% ipython --no-banner

In [1]: import numpy as np

In [2]: import numpy.linalg as la

In [3]: np.set_printoptions(precision=2, suppress=True, linewidth=140)

In [4]: arr = np.loadtxt("a.csv", delimiter=",")

In [5]: arr
Out[5]: 
array([[6., 1., 1., 1.],
       [1., 6., 1., 1.],
       [1., 1., 6., 1.],
       [1., 1., 1., 6.]])

In [6]: u = np.array([-6, 1, 7, 6])

In [7]: A2 = arr + np.outer(u, np.eye(4)[0])

In [8]: round(la.det(A2) / la.det(arr), 2), round(float(1 + la.solve(arr, u)[0]), 2)
Out[8]: (np.float64(-0.38), -0.38)

In [9]: la.svd(arr, compute_uv=False)
Out[9]: array([9., 5., 5., 5.])

In [10]: arr.sum(axis=0)
Out[10]: array([9., 9., 9., 9.])

In [11]: np.diff(arr, axis=0)
Out[11]: 
array([[-5.,  5.,  0.,  0.],
       [ 0., -5.,  5.,  0.],
       [ 0.,  0., -5.,  5.]])

In [12]: la.matrix_rank(arr)
Out[12]: np.int64(4)

In [13]: arr - arr[0]
Out[13]: 
array([[ 0.,  0.,  0.,  0.],
       [-5.,  5.,  0.,  0.],
       [-5.,  0.,  5.,  0.],
       [-5.,  0.,  0.,  5.]])

In [14]: np.abs(arr).max()
Out[14]: np.float64(6.0)

In [15]: (arr @ arr)[0]
Out[15]: array([39., 14., 14., 14.])

In [16]: np.allclose(arr @ arr.T, arr.T @ arr)
Out[16]: True

In [17]: arr @ np.ones(4)
Out[17]: array([9., 9., 9., 9.])

In [18]: np.fft.fft(arr[0])
Out[18]: array([9.+0.j, 5.+0.j, 5.+0.j, 5.+0.j])

In [19]: arr @ (-1.0) ** np.arange(4)
Out[19]: array([ 5., -5.,  5., -5.])

In [20]: vals, vecs = la.eig(arr)

In [21]: round(float(np.prod(vals)), 2)
Out[21]: 1125.0

In [22]: vec = np.ones(4)

In [23]: for _ in range(4):
    ...:     vec = arr @ vec
    ...:     vec /= la.norm(vec)
    ...:     print(round(vec @ arr @ vec, 2))
    ...: 
9.0
9.0
9.0
9.0

In [24]: vec
Out[24]: array([0.5, 0.5, 0.5, 0.5])

In [25]: np.round(la.eigvalsh(arr)[-1], 2)
Out[25]: np.float64(9.0)

In [26]: W0 = np.loadtxt("m.csv", delimiter=",")

In [27]: W0
Out[27]: 
array([[1., 3., 0., 0., 3., 4.],
       [2., 2., 5., 1., 0., 0.],
       [1., 0., 0., 2., 0., 4.],
       [2., 4., 4., 3., 0., 0.],
       [5., 1., 2., 3., 2., 5.],
       [1., 0., 4., 0., 3., 3.]])

In [28]: left, sv, Vt = la.svd(W0, full_matrices=False)

In [29]: round(np.sqrt((sv ** 2).sum()), 2), round(la.norm(W0), 2)
Out[29]: (np.float64(15.43), np.float64(15.43))

In [30]: np.abs(left[:, 0]).round(6).argmax()
Out[30]: np.int64(4)

In [31]: sv
Out[31]: array([12.49,  6.87,  4.18,  3.61,  1.89,  0.85])

In [32]: np.abs(Vt[0])
Out[32]: array([0.45, 0.32, 0.49, 0.31, 0.28, 0.53])

In [33]: np.round(left.T @ left, 2) + 0
Out[33]: 
array([[1., 0., 0., 0., 0., 0.],
       [0., 1., 0., 0., 0., 0.],
       [0., 0., 1., 0., 0., 0.],
       [0., 0., 0., 1., 0., 0.],
       [0., 0., 0., 0., 1., 0.],
       [0., 0., 0., 0., 0., 1.]])

In [34]: rng = np.random.default_rng(572193)

In [35]: idx = rng.permutation(6)

In [36]: idx
Out[36]: array([5, 4, 1, 0, 3, 2])

In [37]: A2 = W0[idx][:, idx]

In [38]: np.diag(A2)
Out[38]: array([3., 2., 2., 1., 3., 0.])

In [39]: A2
Out[39]: 
array([[3., 3., 0., 1., 0., 4.],
       [5., 2., 1., 5., 3., 2.],
       [0., 0., 2., 2., 1., 5.],
       [4., 3., 3., 1., 0., 0.],
       [0., 0., 4., 2., 3., 4.],
       [4., 0., 0., 1., 2., 0.]])

In [40]: np.allclose(A2, W0)
Out[40]: False

In [41]: np.trace(A2)
Out[41]: np.float64(11.0)

In [42]: np.round(la.det(A2), 2), round(float(la.det(W0[idx])), 2)
Out[42]: (np.float64(2092.0), -2092.0)
